$ python3 -q
>>> import numpy as np
>>> np.set_printoptions(precision=1, suppress=True, linewidth=160)
>>> J = np.load("a.npy")
>>> J
array([[0, 1, 0, 1, 1, 0, 0],
       [1, 0, 0, 0, 0, 1, 0],
       [0, 0, 0, 1, 1, 0, 0],
       [1, 0, 1, 0, 0, 1, 0],
       [1, 0, 1, 0, 0, 0, 1],
       [0, 1, 0, 1, 0, 0, 1],
       [0, 0, 0, 0, 1, 1, 0]])
>>> r0, v = J[6], J[5]
>>> r0 @ r0
np.int64(2)
>>> p = (r0 @ v) / (r0 @ r0) * r0
>>> np.outer(r0, v)
array([[0, 0, 0, 0, 0, 0, 0],
       [0, 0, 0, 0, 0, 0, 0],
       [0, 0, 0, 0, 0, 0, 0],
       [0, 0, 0, 0, 0, 0, 0],
       [0, 1, 0, 1, 0, 0, 1],
       [0, 1, 0, 1, 0, 0, 1],
       [0, 0, 0, 0, 0, 0, 0]])
>>> v - p
array([0., 1., 0., 1., 0., 0., 1.])
>>> np.linalg.matrix_rank(np.outer(r0, v))
np.int64(1)
>>> Y = J / np.linalg.norm(J, axis=1, keepdims=True)
>>> gram = Y @ Y.T
>>> (gram - 2 * np.eye(7)).round(6).argmax(axis=1)
array([2, 3, 0, 1, 3, 0, 1])
>>> gram[1]
array([0. , 1. , 0. , 0.8, 0.4, 0. , 0.5])
>>> (np.abs(gram) > 0.9).astype(int)
array([[1, 0, 0, 0, 0, 0, 0],
       [0, 1, 0, 0, 0, 0, 0],
       [0, 0, 1, 0, 0, 0, 0],
       [0, 0, 0, 1, 0, 0, 0],
       [0, 0, 0, 0, 1, 0, 0],
       [0, 0, 0, 0, 0, 1, 0],
       [0, 0, 0, 0, 0, 0, 1]])
>>> gram
array([[1. , 0. , 0.8, 0. , 0. , 0.7, 0.4],
       [0. , 1. , 0. , 0.8, 0.4, 0. , 0.5],
       [0.8, 0. , 1. , 0. , 0. , 0.4, 0.5],
       [0. , 0.8, 0. , 1. , 0.7, 0. , 0.4],
       [0. , 0.4, 0. , 0.7, 1. , 0.3, 0. ],
       [0.7, 0. , 0.4, 0. , 0.3, 1. , 0. ],
       [0.4, 0.5, 0.5, 0.4, 0. , 0. , 1. ]])
>>> Q, V = np.linalg.qr(J[:, :1])[0], np.linalg.qr(J[:, 1:])[0]
>>> sigma = np.linalg.svd(Q.T @ V, compute_uv=False)
>>> np.degrees(np.arccos(sigma.clip(0, 1)))
array([22.6])
>>> vec = np.array([-2, -2, 0, 0, -2, 1, 1])
>>> y = J @ vec
>>> beta, lr = np.zeros(7), 1 / np.linalg.norm(J, 2) ** 2
>>> for i in range(3):
...     beta -= lr * J.T @ (J @ beta - y)
...     if i % 1 == 0: print(i, round(np.linalg.norm(J @ beta - y), 1))
... 
0 1.7
1 1.5
2 1.5
>>> round(np.linalg.cond(J), 1)
np.float64(6.4)
>>> m1 = np.loadtxt("m.csv", delimiter=",")
>>> m1
array([[ 46.1,  24.9,  34.9,  -2.1, -27.6,   7. ,  -1.3,  22.7],
       [ -8. , -10.9, -16.2, -17.3, -10.4, -32.2,  -9.3, -14.6],
       [ -7.8,  -8.7, -17.2, -14.7, -12.4, -32.3,  -9.3, -13.9],
       [ -7.6, -10.7, -15.2, -16. , -12.1, -31. , -10. , -13.2],
       [ 47.1,  25.7,  36.4,  -1.4, -28.1,   7.9,  -0.6,  25. ],
       [-24.1,  16.5,   0.2,  29. ,   5.2, -12.8, -11.1, -11.7],
       [ 45.4,  26.1,  34.6,  -1.6, -28. ,   7. ,   0.2,  25.2],
       [ -7.7, -10.1, -15.9, -14.4, -12.8, -33.9,  -9.7, -12.4],
       [ -7.6, -10.1, -17.1, -16.3, -12.7, -34. , -10.3, -14.7],
       [-23.7,  16.4,  -1.4,  27. ,   5.3, -12.5, -12.1, -11.2],
       [ 44.6,  25.7,  35.7,  -1.2, -28.8,   6.4,   0.5,  23.3],
       [ -7.7,  -9.9, -15.9, -16.8, -10.8, -33.1, -11. , -13.1],
       [-24. ,  17.1,  -1.3,  25.6,   4.1, -12.2, -12.2, -12.8],
       [ 43.7,  26.2,  37.1,  -2.6, -27.5,   7. ,   1.1,  24. ],
       [-23.8,  17.2,   0.3,  27.9,   7. , -12.1, -12.6, -10.6],
       [-25.7,  14.4,   0.6,  28.6,   5.9,  -9. , -11.6,  -9.6],
       [ 45.6,  25. ,  35.8,  -3. , -27.4,   7.8,  -0.7,  24. ],
       [ 45.3,  25.1,  35.4,  -1.8, -29. ,   5.9,   0.1,  24.1],
       [-23.8,  15.5,   1.4,  27.1,   5.3, -12.8, -10.3, -11.5],
       [-24.2,  14.3,   1.4,  27.7,   6.9, -11.2, -10.4, -12.4],
       [ -6.9,  -8.4, -15.4, -17.2, -12.4, -31.7, -11.8, -14.5],
       [-25.4,  15. ,  -0.3,  27. ,   6.4, -11.3, -11.3, -12.1],
       [-24.5,  15.9,   0.2,  27.2,   5.1, -11.4, -12. , -12.7],
       [ 45.5,  27.1,  32.7,  -2.5, -27.9,   6.4,   0.4,  24.1],
       [ 45.9,  25.5,  35.5,  -2. , -28.4,   5.5,   0.6,  22.7],
       [ 44.8,  25.4,  36.7,  -1.6, -29.5,   5.5,   1.5,  24.1],
       [ 46.9,  25.9,  36.2,  -2.6, -28.4,   6.1,   0.7,  23.6],
       [ 48.4,  26.6,  35.6,  -1.9, -29.3,   4.7,  -0.5,  22.9],
       [ -7.3,  -9.8, -15. , -17.2, -12.7, -30.8,  -9.1, -12.3],
       [ -7.7,  -9.7, -17.3, -17.1, -11.4, -32.4, -10.2, -14.3],
       [ 47.2,  24.5,  38.5,  -1.7, -26.9,   6.3,  -1.2,  22.5]])
>>> proj = m1 @ np.linalg.solve(m1.T @ m1, m1.T)
>>> proj @ m1[:, 2]
array([ 34.9, -16.2, -17.2, -15.2,  36.4,   0.2,  34.6, -15.9, -17.1,  -1.4,  35.7, -15.9,  -1.3,  37.1,   0.3,   0.6,  35.8,  35.4,   1.4,   1.4, -15.4,
        -0.3,   0.2,  32.7,  35.5,  36.7,  36.2,  35.6, -15. , -17.3,  38.5])
>>> np.allclose(proj @ proj, proj)
True
>>> np.diag(proj)
array([0.2, 0.2, 0.3, 0.2, 0.2, 0.2, 0.2, 0.4, 0.2, 0.2, 0.2, 0.3, 0.4, 0.5, 0.4, 0.5, 0.2, 0.1, 0.2, 0.3, 0.3, 0.1, 0.2, 0.4, 0.1, 0.3, 0.1, 0.3, 0.2, 0.2,
       0.5])
